$ python -q
>>> import numpy as np
>>> np.set_printoptions(suppress=True, linewidth=100)
>>> M = np.load("case8.npy")
>>> M
array([[0, 0, 0, 0, 0, 0, 0, 0, 0, 5, 0, 0, 0, 0, 0],
       [0, 0, 0, 0, 0, 0, 0, 0, 0, 0, 0, 0, 0, 1, 0],
       [0, 0, 0, 0, 4, 0, 0, 0, 0, 0, 0, 0, 0, 0, 0],
       [0, 0, 0, 0, 0, 0, 0, 0, 0, 0, 0, 0, 0, 0, 0],
       [0, 1, 0, 0, 0, 0, 0, 0, 0, 0, 0, 0, 0, 0, 0],
       [0, 0, 0, 0, 0, 0, 0, 0, 0, 0, 0, 0, 0, 0, 0],
       [0, 0, 0, 0, 0, 0, 0, 0, 0, 0, 0, 0, 0, 0, 0],
       [0, 0, 0, 0, 0, 0, 0, 0, 0, 0, 0, 0, 0, 0, 0],
       [0, 0, 0, 0, 0, 0, 0, 3, 0, 0, 0, 0, 0, 0, 0],
       [0, 0, 0, 0, 0, 4, 0, 0, 0, 0, 0, 0, 0, 0, 0],
       [0, 0, 0, 0, 0, 0, 0, 0, 0, 0, 5, 0, 0, 0, 0],
       [0, 0, 0, 0, 0, 0, 1, 0, 0, 0, 0, 0, 0, 0, 0],
       [0, 0, 0, 0, 0, 0, 0, 0, 0, 0, 0, 0, 0, 0, 0],
       [0, 0, 0, 0, 0, 0, 0, 0, 0, 0, 0, 0, 0, 0, 0],
       [0, 0, 0, 0, 0, 0, 0, 0, 0, 0, 0, 0, 0, 0, 0]])
>>> rng = np.random.default_rng(7711)
>>> idx = rng.permutation(15)
>>> idx
array([ 7,  1, 14, 11,  2, 12,  0,  4,  9,  8,  3,  5, 13,  6, 10])
>>> other = M[idx][:, idx]
>>> np.diag(other)
array([0, 0, 0, 0, 0, 0, 0, 0, 0, 0, 0, 0, 0, 0, 5])
>>> U, sv, vt = np.linalg.svd(M)
>>> np.argmax(sv[:-1] / (sv[1:] + 1e-6)) + 1
np.int64(8)
>>> other = U[:, :8] @ np.diag(sv[:8]) @ vt[:8]
>>> round(float(np.linalg.norm(M - other, 2)), 2), sv[8]
(0.0, np.float64(0.0))
>>> np.linalg.matrix_rank(other)
np.int64(8)
>>> np.abs(M - other).max()
np.float64(0.0)
>>> mat = np.loadtxt("a.csv", delimiter=",")
>>> mat
array([[3., 0., 1., 3., 2., 0., 0., 0., 0., 3.],
       [3., 0., 2., 1., 1., 3., 0., 3., 2., 1.],
       [2., 2., 0., 2., 0., 3., 3., 2., 1., 0.],
       [2., 3., 0., 3., 3., 1., 3., 3., 0., 0.],
       [2., 2., 3., 0., 3., 2., 0., 0., 2., 3.],
       [3., 1., 0., 2., 1., 3., 3., 0., 3., 2.],
       [2., 1., 1., 3., 1., 1., 0., 2., 3., 0.],
       [0., 2., 2., 1., 1., 1., 3., 3., 0., 0.],
       [1., 3., 3., 2., 3., 1., 2., 1., 3., 1.],
       [0., 0., 0., 0., 0., 0., 0., 0., 0., 5.]])
>>> U, sv, vt = np.linalg.svd(mat)
>>> sv.round(2)
array([15.46,  7.14,  4.92,  4.72,  4.11,  3.61,  2.48,  1.57,  0.99,  0.06])
>>> other = U[:, :9] @ np.diag(sv[:9]) @ vt[:9]
>>> np.round(np.linalg.norm(mat - other, 2), 2), np.round(sv[9], 2)
(np.float64(0.06), np.float64(0.06))
>>> round(np.linalg.norm(mat - other) / np.linalg.norm(mat), 2)
np.float64(0.0)
>>> np.linalg.matrix_rank(mat, rtol=0.05)
np.int64(9)
>>> other.round(2) + 0
array([[ 3.  ,  0.  ,  1.  ,  3.  ,  2.  ,  0.  ,  0.  ,  0.  ,  0.  ,  3.  ],
       [ 3.01,  0.01,  2.  ,  0.99,  0.99,  2.99,  0.  ,  3.  ,  2.  ,  1.  ],
       [ 2.01,  2.  ,  0.  ,  2.  ,  0.  ,  2.99,  3.  ,  2.  ,  1.  ,  0.  ],
       [ 2.  ,  3.  ,  0.  ,  3.  ,  3.  ,  1.  ,  3.  ,  3.  ,  0.  ,  0.  ],
       [ 1.99,  1.99,  3.  ,  0.01,  3.01,  2.01,  0.  ,  0.  ,  2.  ,  3.  ],
       [ 2.99,  1.  ,  0.  ,  2.  ,  1.  ,  3.01,  3.  ,  0.  ,  3.  ,  2.  ],
       [ 1.99,  0.99,  1.  ,  3.01,  1.01,  1.01,  0.  ,  2.  ,  3.  ,  0.  ],
       [-0.01,  1.99,  2.  ,  1.01,  1.01,  1.01,  3.  ,  3.  ,  0.  ,  0.  ],
       [ 1.02,  3.01,  3.  ,  1.99,  2.99,  0.98,  2.  ,  1.  ,  3.  ,  1.  ],
       [ 0.  ,  0.  ,  0.  ,  0.  ,  0.  ,  0.  ,  0.  ,  0.  ,  0.  ,  5.  ]])
>>> np.linalg.matrix_rank(other)
np.int64(9)
>>> vec = np.array([-3, 0, 7, -5, -6, -1, -2, -4, 0, -4])
>>> h = np.maximum(other @ vec, 0)
>>> np.round(np.maximum(other @ vec, 0) - np.maximum(-other @ vec, 0), 2)
array([-41.  , -24.96, -32.97, -58.  , -17.05, -42.03, -29.05, -16.06, -22.93, -19.99])
>>> np.round(np.tanh(other @ vec), 2)
array([-1., -1., -1., -1., -1., -1., -1., -1., -1., -1.])
>>> O, R = np.linalg.qr(mat)
>>> np.round(O @ R, 2) + 0
array([[3., 0., 1., 3., 2., 0., 0., 0., 0., 3.],
       [3., 0., 2., 1., 1., 3., 0., 3., 2., 1.],
       [2., 2., 0., 2., 0., 3., 3., 2., 1., 0.],
       [2., 3., 0., 3., 3., 1., 3., 3., 0., 0.],
       [2., 2., 3., 0., 3., 2., 0., 0., 2., 3.],
       [3., 1., 0., 2., 1., 3., 3., 0., 3., 2.],
       [2., 1., 1., 3., 1., 1., 0., 2., 3., 0.],
       [0., 2., 2., 1., 1., 1., 3., 3., 0., 0.],
       [1., 3., 3., 2., 3., 1., 2., 1., 3., 1.],
       [0., 0., 0., 0., 0., 0., 0., 0., 0., 5.]])
>>> np.linalg.matrix_rank(mat)
np.int64(10)
>>> mat.sum(axis=0)
array([18., 14., 12., 17., 15., 15., 14., 14., 14., 15.])
>>> np.diff(mat, axis=0)
array([[ 0.,  0.,  1., -2., -1.,  3.,  0.,  3.,  2., -2.],
       [-1.,  2., -2.,  1., -1.,  0.,  3., -1., -1., -1.],
       [ 0.,  1.,  0.,  1.,  3., -2.,  0.,  1., -1.,  0.],
       [ 0., -1.,  3., -3.,  0.,  1., -3., -3.,  2.,  3.],
       [ 1., -1., -3.,  2., -2.,  1.,  3.,  0.,  1., -1.],
       [-1.,  0.,  1.,  1.,  0., -2., -3.,  2.,  0., -2.],
       [-2.,  1.,  1., -2.,  0.,  0.,  3.,  1., -3.,  0.],
       [ 1.,  1.,  1.,  1.,  2.,  0., -1., -2.,  3.,  1.],
       [-1., -3., -3., -2., -3., -1., -2., -1., -3.,  4.]])
>>> np.abs(mat).max()
np.float64(5.0)
>>> np.round(np.linalg.svd(mat, compute_uv=False), 2)
array([15.46,  7.14,  4.92,  4.72,  4.11,  3.61,  2.48,  1.57,  0.99,  0.06])
>>> round(np.linalg.norm(mat), 2)
np.float64(19.39)
>>> np.unravel_index(np.abs(mat).argmax(), mat.shape)
(np.int64(9), np.int64(9))
>>> np.count_nonzero(mat)
np.int64(68)
>>> mat - mat[0]
array([[ 0.,  0.,  0.,  0.,  0.,  0.,  0.,  0.,  0.,  0.],
       [ 0.,  0.,  1., -2., -1.,  3.,  0.,  3.,  2., -2.],
       [-1.,  2., -1., -1., -2.,  3.,  3.,  2.,  1., -3.],
       [-1.,  3., -1.,  0.,  1.,  1.,  3.,  3.,  0., -3.],
       [-1.,  2.,  2., -3.,  1.,  2.,  0.,  0.,  2.,  0.],
       [ 0.,  1., -1., -1., -1.,  3.,  3.,  0.,  3., -1.],
       [-1.,  1.,  0.,  0., -1.,  1.,  0.,  2.,  3., -3.],
       [-3.,  2.,  1., -2., -1.,  1.,  3.,  3.,  0., -3.],
       [-2.,  3.,  2., -1.,  1.,  1.,  2.,  1.,  3., -2.],
       [-3.,  0., -1., -3., -2.,  0.,  0.,  0.,  0.,  2.]])
>>> other = mat[0, 0] * mat[1:] - np.outer(mat[1:, 0], mat[0])
>>> other
array([[ 0.,  0.,  3., -6., -3.,  9.,  0.,  9.,  6., -6.],
       [ 0.,  6., -2.,  0., -4.,  9.,  9.,  6.,  3., -6.],
       [ 0.,  9., -2.,  3.,  5.,  3.,  9.,  9.,  0., -6.],
       [ 0.,  6.,  7., -6.,  5.,  6.,  0.,  0.,  6.,  3.],
       [ 0.,  3., -3., -3., -3.,  9.,  9.,  0.,  9., -3.],
       [ 0.,  3.,  1.,  3., -1.,  3.,  0.,  6.,  9., -6.],
       [ 0.,  6.,  6.,  3.,  3.,  3.,  9.,  9.,  0.,  0.],
       [ 0.,  9.,  8.,  3.,  7.,  3.,  6.,  3.,  9.,  0.],
       [ 0.,  0.,  0.,  0.,  0.,  0.,  0.,  0.,  0., 15.]])
>>> np.linalg.matrix_rank(other), np.linalg.matrix_rank(mat)
(np.int64(9), np.int64(10))
>>> K = np.array([[-11, -3, 3, -5, -3, -9],
...     [3, 9, 11, -5, 9, 7],
...     [2, -6, -10, 6, -6, -2],
...     [-1, -6, -8, 4, -6, -4],
...     [7, -3, -9, 7, -3, 3],
...     [5, -6, -12, 8, -6, 0],
...     [4, -3, -7, 5, -3, 1],
...     [7, -3, -9, 7, -3, 3],
...     [-11, -3, 3, -5, -3, -9]])
>>> vec = np.array([2, 0, 2, 3, 3, 3])
>>> h = np.maximum(K @ vec, 0)
>>> np.round(np.tanh(K @ vec), 2)
array([-1.,  1., -1., -1.,  1., -1.,  1.,  1., -1.])
>>> np.flatnonzero(h > 1e-9)
array([1, 4, 6, 7])
>>> h
array([ 0, 61,  0,  0, 17,  0,  3, 17,  0])
